$ python -q
>>> import numpy as np
>>> np.set_printoptions(precision=2, suppress=True, linewidth=120)
>>> m1 = np.load("layer17.npy")
>>> m1
array([[ 2,  2,  8,  0,  2,  2,  3,  9],
       [ 0,  0,  4,  0,  0,  1,  0,  9],
       [ 0,  0,  8,  0,  0,  2,  0,  9],
       [ 0,  0, 10,  0,  0,  2,  0,  9],
       [ 0,  0,  6,  0,  0,  0,  0,  9],
       [ 0,  0, 12,  0,  0,  0,  0,  9],
       [ 0,  0, 12,  0,  0,  2,  0,  9],
       [ 0,  0,  4,  0,  0,  0,  0,  9],
       [ 0,  0,  6,  0,  0,  0,  0,  9],
       [ 0,  0,  4,  0,  0,  0,  0,  9],
       [ 0,  0, 14,  0,  0,  4,  4,  9],
       [ 0,  0,  8,  0,  0,  0,  0,  9],
       [ 0,  0,  8,  0,  0,  0,  0,  9],
       [ 0,  0,  4,  0,  0,  0,  0,  9]])
>>> round(float(np.linalg.norm(m1[2] - m1[8])), 2)
2.83
>>> round(np.linalg.norm(m1, 2), 2)
np.float64(45.3)
>>> round(float(np.linalg.norm(m1) ** 2 / np.linalg.norm(m1, 2) ** 2), 2)
1.06
>>> np.linalg.norm(m1, axis=0)
array([ 2.  ,  2.  , 31.24,  0.  ,  2.  ,  5.74,  5.  , 33.67])
>>> np.linalg.norm(m1, axis=1)
array([13.04,  9.9 , 12.21, 13.6 , 10.82, 15.  , 15.13,  9.85, 10.82,  9.85, 17.58, 12.04, 12.04,  9.85])
>>> U, sv, Vt = np.linalg.svd(m1)
>>> np.argmax(sv[:-1] / (sv[1:] + 1e-6)) + 1
np.int64(5)
>>> out = U[:, :5] @ np.diag(sv[:5]) @ Vt[:5]
>>> round(float(np.linalg.norm(m1 - out, 2)), 2), round(sv[5], 2)
(0.0, np.float64(0.0))
>>> out.round(2) + 0
array([[ 2.,  2.,  8.,  0.,  2.,  2.,  3.,  9.],
       [ 0.,  0.,  4.,  0.,  0.,  1.,  0.,  9.],
       [ 0.,  0.,  8.,  0.,  0.,  2.,  0.,  9.],
       [ 0.,  0., 10.,  0.,  0.,  2.,  0.,  9.],
       [ 0.,  0.,  6.,  0.,  0.,  0.,  0.,  9.],
       [ 0.,  0., 12.,  0.,  0.,  0.,  0.,  9.],
       [ 0.,  0., 12.,  0.,  0.,  2.,  0.,  9.],
       [ 0.,  0.,  4.,  0.,  0.,  0.,  0.,  9.],
       [ 0.,  0.,  6.,  0.,  0.,  0.,  0.,  9.],
       [ 0.,  0.,  4.,  0.,  0.,  0.,  0.,  9.],
       [ 0.,  0., 14.,  0.,  0.,  4.,  4.,  9.],
       [ 0.,  0.,  8.,  0.,  0.,  0.,  0.,  9.],
       [ 0.,  0.,  8.,  0.,  0.,  0.,  0.,  9.],
       [ 0.,  0.,  4.,  0.,  0.,  0.,  0.,  9.]])
>>> U, sv, Vt = np.linalg.svd(m1)
>>> evecs = Vt[:(sv > 1e-8).sum()]
>>> rng = np.random.default_rng(789)
>>> vec = m1[8] + 2 * m1[0] + rng.integers(2) * np.eye(8)[0]
>>> vec
array([ 5.,  4., 22.,  0.,  4.,  4.,  6., 27.])
>>> np.linalg.matrix_rank(np.vstack([m1, vec]))
np.int64(6)
>>> round(float(np.linalg.norm(vec - evecs.T @ evecs @ vec)), 2)
0.82
>>> np.allclose(evecs.T @ evecs @ vec, vec)
False
>>> np.round(evecs.T @ evecs, 2) + 0
array([[0.33, 0.33, 0.  , 0.  , 0.33, 0.  , 0.  , 0.  ],
       [0.33, 0.33, 0.  , 0.  , 0.33, 0.  , 0.  , 0.  ],
       [0.  , 0.  , 1.  , 0.  , 0.  , 0.  , 0.  , 0.  ],
       [0.  , 0.  , 0.  , 0.  , 0.  , 0.  , 0.  , 0.  ],
       [0.33, 0.33, 0.  , 0.  , 0.33, 0.  , 0.  , 0.  ],
       [0.  , 0.  , 0.  , 0.  , 0.  , 1.  , 0.  , 0.  ],
       [0.  , 0.  , 0.  , 0.  , 0.  , 0.  , 1.  , 0.  ],
       [0.  , 0.  , 0.  , 0.  , 0.  , 0.  , 0.  , 1.  ]])
>>> np.round(np.diag(evecs.T @ evecs), 2) + 0
array([0.33, 0.33, 1.  , 0.  , 0.33, 1.  , 1.  , 1.  ])
>>> U, sv, Vt = np.linalg.svd(m1, full_matrices=False)
>>> np.round(U.T @ U, 2) + 0
array([[1., 0., 0., 0., 0., 0., 0., 0.],
       [0., 1., 0., 0., 0., 0., 0., 0.],
       [0., 0., 1., 0., 0., 0., 0., 0.],
       [0., 0., 0., 1., 0., 0., 0., 0.],
       [0., 0., 0., 0., 1., 0., 0., 0.],
       [0., 0., 0., 0., 0., 1., 0., 0.],
       [0., 0., 0., 0., 0., 0., 1., 0.],
       [0., 0., 0., 0., 0., 0., 0., 1.]])
>>> np.cumsum(sv ** 2) / np.sum(sv ** 2)
array([0.94, 0.98, 0.99, 1.  , 1.  , 1.  , 1.  , 1.  ])
>>> np.round(Vt @ Vt.T, 2) + 0
array([[1., 0., 0., 0., 0., 0., 0., 0.],
       [0., 1., 0., 0., 0., 0., 0., 0.],
       [0., 0., 1., 0., 0., 0., 0., 0.],
       [0., 0., 0., 1., 0., 0., 0., 0.],
       [0., 0., 0., 0., 1., 0., 0., 0.],
       [0., 0., 0., 0., 0., 1., 0., 0.],
       [0., 0., 0., 0., 0., 0., 1., 0.],
       [0., 0., 0., 0., 0., 0., 0., 1.]])
>>> U.shape, sv.shape, Vt.shape
((14, 8), (8,), (8, 8))
>>> np.abs(U[:, 0]).round(6).argmax()
np.int64(10)
>>> np.abs(Vt[0])
array([0.01, 0.01, 0.68, 0.  , 0.01, 0.09, 0.05, 0.73])
>>> (sv > 1e-8).sum()
np.int64(5)
>>> np.round(np.sqrt((sv ** 2).sum()), 2), round(np.linalg.norm(m1), 2)
(np.float64(46.69), np.float64(46.69))
>>> X = np.loadtxt("arr.csv", delimiter=",")
>>> X
array([[ 0.7, -1.3, -0.9, -0.2],
       [-0.3, -1.5,  1. ,  0.3],
       [ 0.9,  0. , -1.2, -0.2],
       [ 1. ,  0.3,  1.1, -0.7],
       [ 0.3,  1.2,  0.3, -0.9],
       [-0.7, -1. ,  1. ,  0.8],
       [-0.1,  0.4,  0.8,  0.4],
       [ 0.4, -0.4, -0.3, -0.8],
       [ 1. , -0.7,  0. , -0.3],
       [ 0.2, -1.2,  0.7,  1.4],
       [ 1.3, -0.5, -0.8,  1.1],
       [26. ,  4. , -4. , 20. ],
       [-0.8,  0.5,  0.1,  0.1],
       [-0.4,  0.4, -0.4, -1.1],
       [-1.1,  0.4, -0.4, -0.7],
       [ 0.6, -0.6, -1.5, -0.7],
       [-0.8,  0.4, -0.8, -0.6],
       [-0.3, -0.5,  0.7, -0.9],
       [-0.4,  0. , -0.6, -0.3],
       [ 0. ,  2.1, -1.3,  0.5],
       [ 1.9,  0.3,  0.1, -1.1],
       [ 0. , -0.5,  0.6,  2.9],
       [ 0.2, -0.8,  0.6, -1.1],
       [-0.9,  0.6,  0.9, -1.3],
       [-0.9,  0.8,  0.2, -1.2],
       [ 0.6, -0.1,  1.2, -0.6],
       [-1.1, -1.7,  0. ,  0. ],
       [-1.2, -0.1,  0. ,  0.8],
       [-0.4, -0.7, -1.2,  1. ],
       [ 0.9,  0. , -0.2,  1.8],
       [ 0.9, -0.7,  0.8, -1.7],
       [ 0.7,  0.5,  1.3,  0.5]])
>>> Xs = (X - X.mean(axis=0)) / X.std(axis=0)
>>> np.argwhere(np.abs(Xs) > 2)
array([[11,  0],
       [11,  1],
       [11,  2],
       [11,  3]])
>>> b = np.linalg.lstsq(np.delete(Xs, 0, axis=1), Xs[:, 0])[0]
>>> b
array([ 0.12, -0.05,  0.84])
>>> A = np.loadtxt("run5.csv", delimiter=",")
>>> A
array([[ 1.,  1., -1., -1., -1., -1.,  1.,  1.],
       [ 1.,  1., -1., -1.,  1.,  1., -1., -1.],
       [ 1.,  1.,  1.,  1.,  1.,  1.,  1.,  1.],
       [ 1., -1.,  1., -1.,  1., -1.,  1., -1.],
       [ 1., -1.,  1., -1., -1.,  1., -1.,  1.],
       [ 1., -1., -1.,  1.,  1., -1., -1.,  1.]])
>>> np.linalg.matrix_rank(A)
np.int64(6)
>>> np.abs(A).max()
np.float64(1.0)
>>> np.diff(A, axis=0)
array([[ 0.,  0.,  0.,  0.,  2.,  2., -2., -2.],
       [ 0.,  0.,  2.,  2.,  0.,  0.,  2.,  2.],
       [ 0., -2.,  0., -2.,  0., -2.,  0., -2.],
       [ 0.,  0.,  0.,  0., -2.,  2., -2.,  2.],
       [ 0.,  0., -2.,  2.,  2., -2.,  0.,  0.]])
>>> A - A[0]
array([[ 0.,  0.,  0.,  0.,  0.,  0.,  0.,  0.],
       [ 0.,  0.,  0.,  0.,  2.,  2., -2., -2.],
       [ 0.,  0.,  2.,  2.,  2.,  2.,  0.,  0.],
       [ 0., -2.,  2.,  0.,  2.,  0.,  0., -2.],
       [ 0., -2.,  2.,  0.,  0.,  2., -2.,  0.],
       [ 0., -2.,  0.,  2.,  2.,  0., -2.,  0.]])
>>> np.count_nonzero(A)
np.int64(48)
>>> round(np.linalg.norm(A), 2)
np.float64(6.93)
>>> A.mean(axis=0)
array([ 1.  ,  0.  ,  0.  , -0.33,  0.33,  0.  ,  0.  ,  0.33])
>>> np.linalg.svd(A, compute_uv=False)
array([2.83, 2.83, 2.83, 2.83, 2.83, 2.83])
